% ipython --no-banner

In [1]: import numpy as np

In [2]: np.set_printoptions(suppress=True, linewidth=140)

In [3]: M2 = np.array([[2, 0, 0],
   ...:     [3, 3, 1],
   ...:     [0, 0, 2],
   ...:     [3, 0, 2],
   ...:     [0, 3, 3],
   ...:     [2, 0, 0],
   ...:     [2, 2, 1],
   ...:     [2, 0, 2],
   ...:     [2, 2, 1],
   ...:     [1, 3, 1],
   ...:     [2, 1, 1]])

In [4]: W2 = np.array([[0, 1, 2, -2, 0, 0], [-2, 0, 1, 0, -1, 0], [-1, -1, -2, 0, -2, -1]])

In [5]: feats = M2 @ W2

In [6]: feats
Out[6]: 
array([[ 0,  2,  4, -4,  0,  0],
       [-7,  2,  7, -6, -5, -1],
       [-2, -2, -4,  0, -4, -2],
       [-2,  1,  2, -6, -4, -2],
       [-9, -3, -3,  0, -9, -3],
       [ 0,  2,  4, -4,  0,  0],
       [-5,  1,  4, -4, -4, -1],
       [-2,  0,  0, -4, -4, -2],
       [-5,  1,  4, -4, -4, -1],
       [-7,  0,  3, -2, -5, -1],
       [-3,  1,  3, -4, -3, -1]])

In [7]: rng = np.random.default_rng(45)

In [8]: M2 = feats + rng.integers(-2, 3, (11, 3)) @ rng.integers(-2, 3, (3, 6))

In [9]: M2
Out[9]: 
array([[  5,   4,   6,  -7,   3,   6],
       [ -6,   2,   5,  -7,  -4,   1],
       [ -4,  -1,  -6,  -3,  -7,   0],
       [ -1,   1,   0,  -7,  -3,   0],
       [-10,  -3,  -7,  -2, -10,  -1],
       [  2,   2,   6,  -3,   2,   0],
       [ -7,   1,   2,  -5,  -6,  -1],
       [ -2,   1,  -6,  -9,  -5,   4],
       [ -9,  -1,  -6,  -5,  -6,  -1],
       [ -5,   0,  -1,  -4,  -3,   3],
       [ -3,   1,   3,  -4,  -3,  -1]])

In [10]: np.abs(M2 - feats).sum(axis=1)
Out[10]: array([21,  7, 13,  7, 10,  7,  7, 19, 19, 14,  0])

In [11]: M2 - feats
Out[11]: 
array([[  5,   2,   2,  -3,   3,   6],
       [  1,   0,  -2,  -1,   1,   2],
       [ -2,   1,  -2,  -3,  -3,   2],
       [  1,   0,  -2,  -1,   1,   2],
       [ -1,   0,  -4,  -2,  -1,   2],
       [  2,   0,   2,   1,   2,   0],
       [ -2,   0,  -2,  -1,  -2,   0],
       [  0,   1,  -6,  -5,  -1,   6],
       [ -4,  -2, -10,  -1,  -2,   0],
       [  2,   0,  -4,  -2,   2,   4],
       [  0,   0,   0,   0,   0,   0]])

In [12]: r = np.linalg.matrix_rank(feats)

In [13]: r
Out[13]: np.int64(3)

In [14]: N = np.linalg.svd(feats)[2][r:].T

In [15]: [int(np.linalg.matrix_rank(np.delete(feats, i, axis=0))) for i in range(11)]
Out[15]: [3, 3, 3, 3, 3, 3, 3, 3, 3, 3, 3]

In [16]: np.allclose(feats @ N, 0)
Out[16]: True

In [17]: [int(np.linalg.matrix_rank(feats[:, :j + 1])) for j in range(6)]
Out[17]: [1, 2, 3, 3, 3, 3]

In [18]: X = np.loadtxt("m.csv", delimiter=",")

In [19]: X
Out[19]: 
array([[ 0.52, -0.99,  0.45,  0.06, -0.01,  1.14],
       [ 1.21, -1.11, -2.89, -1.35, -0.32, -1.03],
       [ 1.09, -1.46,  0.08,  0.89, -0.06,  0.49],
       [-0.9 ,  1.52,  2.11, -0.41, -0.25,  0.8 ],
       [ 0.5 , -1.17, -1.67,  0.58, -0.26,  1.54],
       [-0.9 , -0.98,  0.06, -0.44,  0.38, -0.66],
       [ 0.18,  1.25,  0.21, -0.17, -1.36, -1.25],
       [-1.5 ,  0.33, -0.21, -0.73,  0.55, -0.23],
       [ 0.1 ,  0.36,  0.5 ,  0.49, -0.23, -0.02]])

In [20]: M2 = np.c_[X[:, :2] @ np.array([[1, 1], [0, 3]]), np.array([5, 6, 8, -3, 2, -1, 8, -2, -3])]

In [21]: M2
Out[21]: 
array([[ 0.52, -2.45,  5.  ],
       [ 1.21, -2.12,  6.  ],
       [ 1.09, -3.29,  8.  ],
       [-0.9 ,  3.66, -3.  ],
       [ 0.5 , -3.01,  2.  ],
       [-0.9 , -3.84, -1.  ],
       [ 0.18,  3.93,  8.  ],
       [-1.5 , -0.51, -2.  ],
       [ 0.1 ,  1.18, -3.  ]])

In [22]: np.linalg.matrix_rank(M2)
Out[22]: np.int64(3)

In [23]: np.linalg.matrix_rank(np.c_[X, M2])
Out[23]: np.int64(7)
